% python3 -q
>>> import numpy as np
>>> np.set_printoptions(suppress=True, linewidth=200)
>>> def tidy(a):
...     return np.round(a, 1) + 0
... 
>>> E = np.load("m.npy")
>>> E
array([[ 0, -2,  2, -1],
       [ 0,  0, -2,  1],
       [ 0,  0,  0,  0],
       [ 0,  0,  0,  0]])
>>> np.linalg.matrix_rank(E, rtol=0.1)
np.int64(2)
>>> [round(float(x), 1) for x in np.linalg.svd(E, compute_uv=False)[:3]]
[3.5, 1.3, 0.0]
>>> np.argsort(-np.linalg.norm(E, axis=0).round(6), kind="stable")[:3]
array([2, 1, 3])
>>> np.linalg.matrix_rank(E - E[0, 0] * np.eye(4))
np.int64(2)
>>> [int(np.linalg.matrix_rank(np.linalg.matrix_power(E, p))) for p in range(1, 5)]
[2, 1, 0, 0]
>>> try:
...     np.linalg.inv(E)
... except np.linalg.LinAlgError as e:
...     print(e)
... 
Singular matrix
>>> U, sigma, VT = np.linalg.svd(E, full_matrices=False)
>>> np.abs(U[:, 0]).round(6).argmax()
np.int64(0)
>>> tidy(np.abs(VT[0]))
array([0. , 0.5, 0.8, 0.4])
>>> tidy(sigma / sigma[0])
array([1. , 0.4, 0. , 0. ])
>>> U.shape, sigma.shape, VT.shape
((4, 4), (4,), (4, 4))
>>> (sigma > 1e-8).sum()
np.int64(2)
>>> tidy(U.T @ E @ VT.T)
array([[3.5, 0. , 0. , 0. ],
       [0. , 1.3, 0. , 0. ],
       [0. , 0. , 0. , 0. ],
       [0. , 0. , 0. , 0. ]])
>>> M = np.load("test2.npy")
>>> M
array([[ 0.7, -1.2,  0. ],
       [ 1.3,  1.4,  0.3],
       [-0.5, -0.3, -0.1],
       [-0.4, -0.1,  0.6],
       [ 1. , -0.7, -0.4],
       [-0.9, -0.9, -0.3],
       [-0.6, -0.8,  0.7],
       [ 0.5, -0.7,  1.8],
       [ 0.7, -0.6, -0.5],
       [ 0.4,  0.6, -2.3],
       [-0.1,  0.6, -1.2],
       [-0.1, -0.6, -1.8],
       [ 0.7, -1.2,  1.1],
       [ 0.9,  0.9,  5.1],
       [ 1.3,  0.2,  0.1],
       [-0.7, -2.2, -0.7],
       [ 0.3, -0.4,  0. ],
       [ 0.5,  0.3,  0.7],
       [ 1.4, -1.3,  0.2],
       [ 0.3,  0. , -0.7]])
>>> out = M / np.linalg.norm(M, axis=1, keepdims=True)
>>> C2 = out @ out.T
>>> tidy(C2[9])
array([-0.1,  0.1, -0.1, -0.9,  0.3, -0.1, -0.8, -0.9,  0.4,  1. ,  0.9,  0.8, -0.7, -0.9,  0.1,  0. , -0.1, -0.6, -0.1,  0.9])
>>> tidy(np.degrees(np.arccos(np.clip(C2[9, 11], -1, 1))))
np.float64(35.3)
>>> tidy(np.linalg.norm(out, axis=1))
array([1., 1., 1., 1., 1., 1., 1., 1., 1., 1., 1., 1., 1., 1., 1., 1., 1., 1., 1., 1.])
>>> C2 = np.cov(M, rowvar=False)
>>> tidy(M.std(axis=0))
array([0.7, 0.8, 1.5])
>>> tidy(np.corrcoef(M[:, 1], M[:, 2])[0, 1])
np.float64(0.2)
>>> tidy(np.corrcoef(M.T))
array([[1. , 0.3, 0.3],
       [0.3, 1. , 0.2],
       [0.3, 0.2, 1. ]])
>>> np.argwhere(np.triu(np.abs(np.corrcoef(M.T)) > 0.8, 1))
array([], shape=(0, 2), dtype=int64)
>>> np.argsort(-M.std(axis=0).round(6), kind="stable")
array([2, 1, 0])
>>> tidy(np.linalg.eigvalsh(C2)[::-1])
array([2.3, 0.8, 0.4])
>>> tidy(np.median(M, axis=0))
array([ 0.4, -0.5,  0. ])
>>> rng = np.random.default_rng(7388)
>>> idx = rng.permutation(3)
>>> out = M[:, idx] * rng.choice([-1, 1], 3)
>>> out
array([[-1.2,  0.7, -0. ],
       [ 1.4,  1.3, -0.3],
       [-0.3, -0.5,  0.1],
       [-0.1, -0.4, -0.6],
       [-0.7,  1. ,  0.4],
       [-0.9, -0.9,  0.3],
       [-0.8, -0.6, -0.7],
       [-0.7,  0.5, -1.8],
       [-0.6,  0.7,  0.5],
       [ 0.6,  0.4,  2.3],
       [ 0.6, -0.1,  1.2],
       [-0.6, -0.1,  1.8],
       [-1.2,  0.7, -1.1],
       [ 0.9,  0.9, -5.1],
       [ 0.2,  1.3, -0.1],
       [-2.2, -0.7,  0.7],
       [-0.4,  0.3, -0. ],
       [ 0.3,  0.5, -0.7],
       [-1.3,  1.4, -0.2],
       [ 0. ,  0.3,  0.7]])
>>> U, _, VT = np.linalg.svd(M.T @ out)
>>> tidy(U @ VT)
array([[ 0.,  1.,  0.],
       [ 1.,  0.,  0.],
       [ 0.,  0., -1.]])
>>> idx
array([1, 0, 2])
